$ python3 -q
>>> import numpy as np
>>> import numpy.linalg as la
>>> np.set_printoptions(precision=2, suppress=True, linewidth=200, floatmode="fixed")
>>> arr = np.load("arr.npy")
>>> print(arr)
[[ -2   0   0   0]
 [ -6  -6   0   0]
 [ -9   0   5   0]
 [-27 -27  15  15]]
>>> # row 3 is much longer than the rest
>>> rng = np.random.default_rng(156042)
>>> lab = rng.permutation(4)
>>> other = arr[:, lab] * rng.choice([-1, 1], 4)
>>> print(other)
[[  0   0  -2   0]
 [  6   0  -6   0]
 [  0   0  -9  -5]
 [ 27 -15 -27 -15]]
>>> Uu, _, Vt = la.svd(arr.T @ other)
>>> print(np.round(Uu @ Vt, 2) + 0)
[[ 0.00  0.00  1.00  0.00]
 [-1.00  0.00  0.00  0.00]
 [ 0.00  0.00  0.00 -1.00]
 [ 0.00 -1.00  0.00  0.00]]
>>> print(lab)
[1 3 0 2]
>>> print(np.round(la.lstsq(arr, other)[0], 2) + 0)
[[ 0.00  0.00  1.00  0.00]
 [-1.00  0.00  0.00  0.00]
 [ 0.00  0.00  0.00 -1.00]
 [ 0.00 -1.00  0.00  0.00]]
>>> f, r1 = other[0], other[3]
>>> print(f @ r1)
54
>>> pr = (f @ r1) / (f @ f) * f
>>> print(pr)
[  0.00   0.00 -27.00   0.00]
>>> K = np.load("block3.npy")
>>> print(K)
[[  2.28   2.64   0.61]
 [  3.41   2.89   0.95]
 [  4.49   3.01   1.33]
 [  5.00   2.98   1.56]
 [  5.27   2.87   1.73]
 [  5.39   2.66   1.87]
 [  5.12   2.13   2.00]
 [ -0.33   0.14  -0.39]
 [ -0.40   0.19  -0.49]
 [ -0.74   0.70  -1.26]
 [ -0.75   0.75  -1.31]
 [ -0.73   1.57  -2.14]
 [ -0.56   2.19  -2.65]
 [ -0.28   2.91  -3.17]
 [  0.28   4.00  -3.88]
 [  0.91   5.04  -4.49]
 [  1.79   6.36  -5.19]
 [  2.28   7.03  -5.53]
 [  2.31   7.08  -5.56]
 [  3.98   9.26  -6.58]
 [  8.48  14.51  -8.72]
 [  9.38  15.50  -9.09]
 [ 14.39  20.82 -10.94]
 [ 18.76  25.24 -12.36]
 [ 19.97  26.44 -12.72]
 [ 24.00  30.38 -13.89]
 [ 27.73  33.96 -14.90]]
>>> vec = np.array([4, 3, -1])
>>> y = K @ vec
>>> print(np.round(la.pinv(K) @ K, 2) + 0)
[[1.00 0.00 0.00]
 [0.00 1.00 0.00]
 [0.00 0.00 1.00]]
>>> print(la.solve(K.T @ K, K.T @ y))
[ 4.00  3.00 -1.00]
>>> print(la.lstsq(K, y)[0])
[ 4.00  3.00 -1.00]
>>> y = y + 0.05 * rng.normal(size=27)
>>> print(y)
[ 16.53  21.28  25.74  27.46  27.89  27.61  24.86  -0.56  -0.48   0.40   0.46   3.86   6.88  10.75  16.99  23.32  31.41  35.80  36.04  50.22  86.22  93.02 131.04 163.11 171.96 200.94 227.65]
>>> beta, *_ = la.lstsq(K, y)
>>> print([round(float(la.norm(la.solve(K.T @ K + lam * np.eye(3), K.T @ y))), 2) for lam in (0, 1, 10, 100)])
[5.1, 5.08, 5.04, 4.88]
>>> print(round(float(la.norm(y - K @ beta)), 2))
0.33
>>> Xs = K - K.mean(axis=0)
>>> evecs = la.svd(Xs)[2][:2]
>>> other = Xs - Xs @ evecs.T @ evecs
>>> print(la.norm(other, axis=1).round(6).argmax())
0
>>> print(np.round(np.cov(Xs @ evecs.T, rowvar=False), 2) + 0)
[[184.61   0.00]
 [  0.00   8.37]]
>>> print(round(la.norm(other) / la.norm(Xs), 2))
0.01
>>> print(other.std(axis=0))
[0.10 0.13 0.11]
>>> t3 = np.stack([K, 2 * K, K[::-1]])
>>> print((t3 @ K.T).shape)
(3, 27, 27)
>>> print(la.matrix_rank(t3))
[3 3 3]
>>> print(np.einsum("bij,cij->bc", t3, t3))
[[ 8490.30 16980.61  1843.59]
 [16980.61 33961.22  3687.19]
 [ 1843.59  3687.19  8490.30]]
>>> cov = np.cov(K, rowvar=False)
>>> print(K.std(axis=0))
[7.88 9.85 5.18]
>>> print(cov.shape)
(3, 3)
>>> print(np.median(K, axis=0))
[ 3.41  3.01 -3.17]
>>> print(np.argsort(-K.std(axis=0).round(6), kind="stable"))
[1 0 2]
>>> cov = K.T @ K
>>> print(np.round(np.trace(cov), 2), round((K ** 2).sum(), 2))
8490.3 8490.3
>>> print(la.eigvalsh(cov)[::-1])
[8265.18  222.62    2.51]
>>> print(la.matrix_rank(cov))
3
>>> print(np.diag(cov))
[2640.47 4633.71 1216.12]
>>> print(cov)
[[ 2640.47  3406.97 -1561.16]
 [ 3406.97  4633.71 -2274.98]
 [-1561.16 -2274.98  1216.12]]
>>> data = np.load("layer8.npy")
>>> print(data)
[[ 0  3  4  0  3  2]
 [ 3  6  7  3  6  5]
 [ 0  3  4  0  3  2]
 [ 3  6  7  3  6  5]
 [ 3  6  7  3  6  5]
 [-1  2  3 -1  2  1]
 [-2  1  2 -2  1  0]
 [ 2  5  6  2  5  4]]
>>> other = arr + rng.integers(-2, 3, (4, 1)) @ rng.integers(-2, 3, (1, 4))
>>> print(other)
[[  0   4   0   0]
 [ -6  -6   0   0]
 [-11  -4   5   0]
 [-27 -27  15  15]]
>>> print(np.abs(other - arr).sum(axis=1))
[6 0 6 0]
>>> f = np.array([2, -4])
>>> print(np.cross(data[6, :3], data[5, :3]))
[-1  4 -3]
>>> print(np.correlate(data[6], data[5], "full"))
[-2 -3  6 -5 -6 14 -4 -3  4 -1  0]
>>> print(np.convolve(data[6], f))
[ -4  10   0 -12  10  -4   0]
>>> rank = la.matrix_rank(data)
>>> print(rank)
2
>>> N = la.svd(data)[2][rank:].T
>>> print(N @ N.T)
[[ 0.55 -0.02  0.12 -0.45 -0.02 -0.17]
 [-0.02  0.76 -0.31 -0.02 -0.24 -0.17]
 [ 0.12 -0.31  0.55  0.12 -0.31 -0.17]
 [-0.45 -0.02  0.12  0.55 -0.02 -0.17]
 [-0.02 -0.24 -0.31 -0.02  0.76 -0.17]
 [-0.17 -0.17 -0.17 -0.17 -0.17  0.83]]
>>> print([int(la.matrix_rank(np.delete(data, i, axis=0))) for i in range(8)])
[2, 2, 2, 2, 2, 2, 2, 2]
>>> print(la.matrix_rank(data.T @ data), la.matrix_rank(data @ data.T))
2 2
>>> print([int(la.matrix_rank(data[:, :j + 1])) for j in range(6)])
[1, 2, 2, 2, 2, 2]
>>> Uu, sigma, Vt = la.svd(data)
>>> print(sigma.round(2) + 0)
[26.16  5.24  0.00  0.00  0.00  0.00]
>>> print(np.argmax(sigma[:-1] / (sigma[1:] + 1e-6)) + 1)
2
>>> other = Uu[:, :2] @ np.diag(sigma[:2]) @ Vt[:2]
>>> print(round(float(la.norm(data - other, 2)), 2), np.round(sigma[2], 2))
0.0 0.0
>>> print(round(np.abs(data - other).max(), 2))
0.0
>>> print(la.matrix_rank(other))
2
>>> print(la.matrix_rank(data, rtol=0.05))
2
>>> F = np.load("case4.npy")
>>> print(F)
[[-3 -2 -1  0  1  2  3  4]
 [ 5  6  7  8  9 10 11 12]
 [13 14 15 16 17 18 19 20]
 [21 22 23 24 25 26 27 28]
 [29 30 31 32 33 34 35 36]
 [37 38 39 40 41 42 43 44]
 [45 46 47 48 49 50 51 52]
 [53 54 55 56 57 58 59 60]]
>>> # rows and columns are dependent
>>> other = F / np.sqrt((F ** 2).mean(axis=1, keepdims=True))
>>> print(other[4])
[0.89 0.92 0.95 0.98 1.01 1.04 1.07 1.10]
>>> print(la.matrix_rank(F - F.mean(axis=1, keepdims=True)))
1
>>> m1 = np.load("sample11.npy")
>>> print(m1)
[[ -2  -2  -2  -2  -2  -2  -2]
 [ -2  -4  -4  -4  -4  -4  -4]
 [ -2  -4  -6  -6  -6  -6  -6]
 [ -2  -4  -6  -8  -8  -8  -8]
 [ -2  -4  -6  -8 -10 -10 -10]
 [ -2  -4  -6  -8 -10 -12 -12]
 [ -2  -4  -6  -8 -10 -12 -14]]
>>> f = np.array([2, 0, 3, 3, -2, 2, -1])
>>> other = m1 + np.outer(f, np.eye(7)[3])
>>> print(round(float(la.det(other) / la.det(m1)), 2), round(1 + la.solve(m1, f)[3], 2))
-1.5 -1.5
>>> print(la.matrix_rank(la.inv(other) - la.inv(m1), tol=1e-8))
1
>>> vec = np.array([4, 6, 3, 3, 6, 7, -9])
>>> print(m1 * vec)
[[ -8 -12  -6  -6 -12 -14  18]
 [ -8 -24 -12 -12 -24 -28  36]
 [ -8 -24 -18 -18 -36 -42  54]
 [ -8 -24 -18 -24 -48 -56  72]
 [ -8 -24 -18 -24 -60 -70  90]
 [ -8 -24 -18 -24 -60 -84 108]
 [ -8 -24 -18 -24 -60 -84 126]]
>>> print((m1 @ vec).argmax())
0
>>> print((m1 * vec).sum(axis=1))
[ -40  -72  -92 -106 -114 -110  -92]
>>> print(np.count_nonzero(m1))
49
>>> print(la.svd(m1, compute_uv=False))
[45.76  5.24  2.00  1.12  0.76  0.60  0.52]
>>> print(la.matrix_rank(m1))
7
>>> print(np.diff(m1, axis=0))
[[ 0 -2 -2 -2 -2 -2 -2]
 [ 0  0 -2 -2 -2 -2 -2]
 [ 0  0  0 -2 -2 -2 -2]
 [ 0  0  0  0 -2 -2 -2]
 [ 0  0  0  0  0 -2 -2]
 [ 0  0  0  0  0  0 -2]]
>>> print(np.abs(m1).max())
14
>>> print(m1.sum(axis=1))
[-14 -26 -36 -44 -50 -54 -56]
>>> cov = m1.T @ m1
>>> print((m1 @ m1.T).shape)
(7, 7)
>>> print(np.diag(cov))
[ 28 100 200 312 420 508 560]
>>> print(np.trace(cov), (m1 ** 2).sum())
2128 2128
>>> print(np.allclose(cov, cov.T))
True
>>> print(cov)
[[ 28  52  72  88 100 108 112]
 [ 52 100 140 172 196 212 220]
 [ 72 140 200 248 284 308 320]
 [ 88 172 248 312 360 392 408]
 [100 196 284 360 420 460 480]
 [108 212 308 392 460 508 532]
 [112 220 320 408 480 532 560]]
>>> print(np.allclose(cov, cov.T))
True
>>> print((cov + cov.T) / 2)
[[ 28.00  52.00  72.00  88.00 100.00 108.00 112.00]
 [ 52.00 100.00 140.00 172.00 196.00 212.00 220.00]
 [ 72.00 140.00 200.00 248.00 284.00 308.00 320.00]
 [ 88.00 172.00 248.00 312.00 360.00 392.00 408.00]
 [100.00 196.00 284.00 360.00 420.00 460.00 480.00]
 [108.00 212.00 308.00 392.00 460.00 508.00 532.00]
 [112.00 220.00 320.00 408.00 480.00 532.00 560.00]]
>>> la.determinant(cov)
Traceback (most recent call last):
  File "<python-input-106>", line 1, in <module>
    la.determinant(cov)
    ^^^^^^^^^^^^^^
AttributeError: module 'numpy.linalg' has no attribute 'determinant'
>>> print(np.allclose(cov @ cov.T, cov.T @ cov))
True
>>> feats = np.load("a.npy")
>>> print(feats)
[[330 176 300 237 238 275 278]
 [176 163 181 173 183 147 152]
 [300 181 298 238 247 249 262]
 [237 173 238 273 279 238 195]
 [238 183 247 279 387 274 215]
 [275 147 249 238 274 291 221]
 [278 152 262 195 215 221 255]]
>>> Lm = la.cholesky(feats)
>>> print(feats / np.sqrt(np.outer(np.diag(feats), np.diag(feats))))
[[1.00 0.76 0.96 0.79 0.67 0.89 0.96]
 [0.76 1.00 0.82 0.82 0.73 0.67 0.75]
 [0.96 0.82 1.00 0.83 0.73 0.85 0.95]
 [0.79 0.82 0.83 1.00 0.86 0.84 0.74]
 [0.67 0.73 0.73 0.86 1.00 0.82 0.68]
 [0.89 0.67 0.85 0.84 0.82 1.00 0.81]
 [0.96 0.75 0.95 0.74 0.68 0.81 1.00]]
>>> print(la.eigvalsh(feats).min() > 0)
True
>>> print(Lm @ Lm.T)
[[330.00 176.00 300.00 237.00 238.00 275.00 278.00]
 [176.00 163.00 181.00 173.00 183.00 147.00 152.00]
 [300.00 181.00 298.00 238.00 247.00 249.00 262.00]
 [237.00 173.00 238.00 273.00 279.00 238.00 195.00]
 [238.00 183.00 247.00 279.00 387.00 274.00 215.00]
 [275.00 147.00 249.00 238.00 274.00 291.00 221.00]
 [278.00 152.00 262.00 195.00 215.00 221.00 255.00]]
>>> print(np.diag(Lm) ** 2)
[330.00  69.13  18.89  67.65  99.09  23.03   8.75]
>>> other = la.inv(feats)
>>> print(np.round(feats @ other, 2) + 0)
[[1.00 0.00 0.00 0.00 0.00 0.00 0.00]
 [0.00 1.00 0.00 0.00 0.00 0.00 0.00]
 [0.00 0.00 1.00 0.00 0.00 0.00 0.00]
 [0.00 0.00 0.00 1.00 0.00 0.00 0.00]
 [0.00 0.00 0.00 0.00 1.00 0.00 0.00]
 [0.00 0.00 0.00 0.00 0.00 1.00 0.00]
 [0.00 0.00 0.00 0.00 0.00 0.00 1.00]]
>>> print(np.round(la.slogdet(feats)[0], 2))
1.0
>>> print(np.allclose(other, feats.T))
False
>>> print(round(float(la.det(feats) * la.det(other)), 2))
1.0
